$ python -q
>>> import numpy as np
>>> np.set_printoptions(precision=2, suppress=True, linewidth=120)
>>> X = np.load("layer18.npy")
>>> print(X)
[[0 1 0 0]
 [0 0 0 1]
 [2 0 0 0]
 [0 0 0 0]]
>>> U, sv, Vh = np.linalg.svd(X)
>>> vecs = Vh[:(sv > 1e-8).sum()]
>>> rng = np.random.default_rng(8972)
>>> vec = X[3] + 2 * X[0] + rng.integers(2) * np.eye(4)[0]
>>> vec
array([1., 2., 0., 0.])
>>> round(float(np.linalg.norm(vec - vecs.T @ vecs @ vec)), 2)
0.0
>>> m1 = np.load("w.npy")
>>> m1
array([[1, 0, 0, 0, 0, 0],
       [0, 2, 0, 0, 0, 0],
       [2, 2, 0, 0, 0, 0],
       [0, 0, 1, 0, 0, 0],
       [0, 0, 0, 2, 0, 0],
       [0, 0, 2, 2, 0, 0],
       [0, 0, 0, 0, 1, 0],
       [0, 0, 0, 0, 0, 2],
       [0, 0, 0, 0, 2, 2]])
>>> hat = m1 @ np.linalg.solve(m1.T @ m1, m1.T)
>>> np.diag(hat)
array([0.33, 0.83, 0.83, 0.33, 0.83, 0.83, 0.33, 0.83, 0.83])
>>> np.allclose(hat @ hat, hat)
True
>>> np.linalg.matrix_rank(np.eye(9) - hat)
np.int64(3)
>>> np.round(hat @ m1[:, 0], 2) + 0
array([1., 0., 2., 0., 0., 0., 0., 0., 0.])
>>> hat
array([[ 0.33, -0.33,  0.33,  0.  ,  0.  ,  0.  ,  0.  ,  0.  ,  0.  ],
       [-0.33,  0.83,  0.17,  0.  ,  0.  ,  0.  ,  0.  ,  0.  ,  0.  ],
       [ 0.33,  0.17,  0.83,  0.  ,  0.  ,  0.  ,  0.  ,  0.  ,  0.  ],
       [ 0.  ,  0.  ,  0.  ,  0.33, -0.33,  0.33,  0.  ,  0.  ,  0.  ],
       [ 0.  ,  0.  ,  0.  , -0.33,  0.83,  0.17,  0.  ,  0.  ,  0.  ],
       [ 0.  ,  0.  ,  0.  ,  0.33,  0.17,  0.83,  0.  ,  0.  ,  0.  ],
       [ 0.  ,  0.  ,  0.  ,  0.  ,  0.  ,  0.  ,  0.33, -0.33,  0.33],
       [ 0.  ,  0.  ,  0.  ,  0.  ,  0.  ,  0.  , -0.33,  0.83,  0.17],
       [ 0.  ,  0.  ,  0.  ,  0.  ,  0.  ,  0.  ,  0.33,  0.17,  0.83]])
>>> O, Rm = np.linalg.qr(m1)
>>> np.trace(O @ O.T)
np.float64(6.0)
>>> print(np.round(O @ Rm, 2) + 0)
[[1. 0. 0. 0. 0. 0.]
 [0. 2. 0. 0. 0. 0.]
 [2. 2. 0. 0. 0. 0.]
 [0. 0. 1. 0. 0. 0.]
 [0. 0. 0. 2. 0. 0.]
 [0. 0. 2. 2. 0. 0.]
 [0. 0. 0. 0. 1. 0.]
 [0. 0. 0. 0. 0. 2.]
 [0. 0. 0. 0. 2. 2.]]
>>> def softmax(z):
...     e = np.exp(z - z.max(axis=-1, keepdims=True))
...     return e / e.sum(axis=-1, keepdims=True)
... 
>>> softmax(m1).sum(axis=1)
array([1., 1., 1., 1., 1., 1., 1., 1., 1.])
>>> softmax(m1[4])
array([0.08, 0.08, 0.08, 0.6 , 0.08, 0.08])
>>> np.round(softmax(10 * m1[4]), 2) + 0
array([0., 0., 0., 1., 0., 0.])
>>> print(softmax(m1[4] + 4))
[0.08 0.08 0.08 0.6  0.08 0.08]
>>> scores = m1 @ m1.T / np.sqrt(6)
>>> softmax(scores)[4] @ m1
array([0.17, 0.23, 0.65, 1.19, 0.17, 0.23])
>>> print(softmax(scores).round(6).argmax(axis=1))
[2 1 2 5 4 5 8 7 8]
>>> softmax(scores)
array([[0.14, 0.09, 0.21, 0.09, 0.09, 0.09, 0.09, 0.09, 0.09],
       [0.06, 0.3 , 0.3 , 0.06, 0.06, 0.06, 0.06, 0.06, 0.06],
       [0.06, 0.13, 0.66, 0.03, 0.03, 0.03, 0.03, 0.03, 0.03],
       [0.09, 0.09, 0.09, 0.14, 0.09, 0.21, 0.09, 0.09, 0.09],
       [0.06, 0.06, 0.06, 0.06, 0.3 , 0.3 , 0.06, 0.06, 0.06],
       [0.03, 0.03, 0.03, 0.06, 0.13, 0.66, 0.03, 0.03, 0.03],
       [0.09, 0.09, 0.09, 0.09, 0.09, 0.09, 0.14, 0.09, 0.21],
       [0.06, 0.06, 0.06, 0.06, 0.06, 0.06, 0.06, 0.3 , 0.3 ],
       [0.03, 0.03, 0.03, 0.03, 0.03, 0.03, 0.06, 0.13, 0.66]])
>>> other = np.c_[m1[:, :3] @ np.array([[0, 3, 3], [1, 3, 3], [2, 2, 3]]), np.array([0, 3, 3, 2, 3, 1, 0, 0, 1])]
>>> other
array([[ 0,  3,  3,  0],
       [ 2,  6,  6,  3],
       [ 2, 12, 12,  3],
       [ 2,  2,  3,  2],
       [ 0,  0,  0,  3],
       [ 4,  4,  6,  1],
       [ 0,  0,  0,  0],
       [ 0,  0,  0,  0],
       [ 0,  0,  0,  1]])
>>> np.linalg.norm(np.linalg.qr(m1)[0].T @ other, axis=0) ** 2 / ((other ** 2).sum(axis=0) + 1e-12)
array([1.  , 1.  , 1.  , 0.81])
>>> np.round(np.linalg.lstsq(m1, other[:, 0])[0], 2) + 0
array([0., 1., 2., 0., 0., 0.])
>>> M = np.eye(4, dtype=int)[rng.permutation(4)] * np.array([-6, -9, -7, -9])
>>> print(M)
[[ 0  0  0 -9]
 [ 0 -9  0  0]
 [ 0  0 -7  0]
 [-6  0  0  0]]
>>> # splits into 3 blocks
>>> other = np.linalg.invert(M)
Traceback (most recent call last):
  File "<python-input-37>", line 1, in <module>
    other = np.linalg.invert(M)
            ^^^^^^^^^^^^^^^^
AttributeError: module 'numpy.linalg' has no attribute 'invert'
>>> other = M ** -1
Traceback (most recent call last):
  File "<python-input-38>", line 1, in <module>
    other = M ** -1
            ~~^^~~~
ValueError: Integers to negative integer powers are not allowed.
>>> other = np.linalg.inv(M)
>>> np.linalg.det(M) * other
array([[  0.,   0.,   0., 567.],
       [  0., 378.,   0.,   0.],
       [  0.,   0., 486.,   0.],
       [378.,   0.,   0.,   0.]])
>>> round(np.linalg.det(M) * np.linalg.det(other), 2)
np.float64(1.0)
>>> np.round(np.linalg.cond(M), 2)
np.float64(1.5)
>>> np.allclose(other, M.T)
False
>>> np.round(np.linalg.slogdet(M)[0], 2)
np.float64(-1.0)
>>> M @ M.T
array([[81,  0,  0,  0],
       [ 0, 81,  0,  0],
       [ 0,  0, 49,  0],
       [ 0,  0,  0, 36]])
>>> other = M + rng.integers(-2, 3, (4, 2)) @ rng.integers(-2, 3, (2, 4))
>>> other
array([[ -2,   5,   5, -13],
       [  2, -11,  -2,   1],
       [ -2,  -1,  -8,   2],
       [ -2,   2,   2,  -4]])
>>> np.linalg.matrix_rank(other - M, tol=1e-8)
np.int64(2)
>>> print(np.abs(other - M).sum(axis=1))
[16  7  6 12]
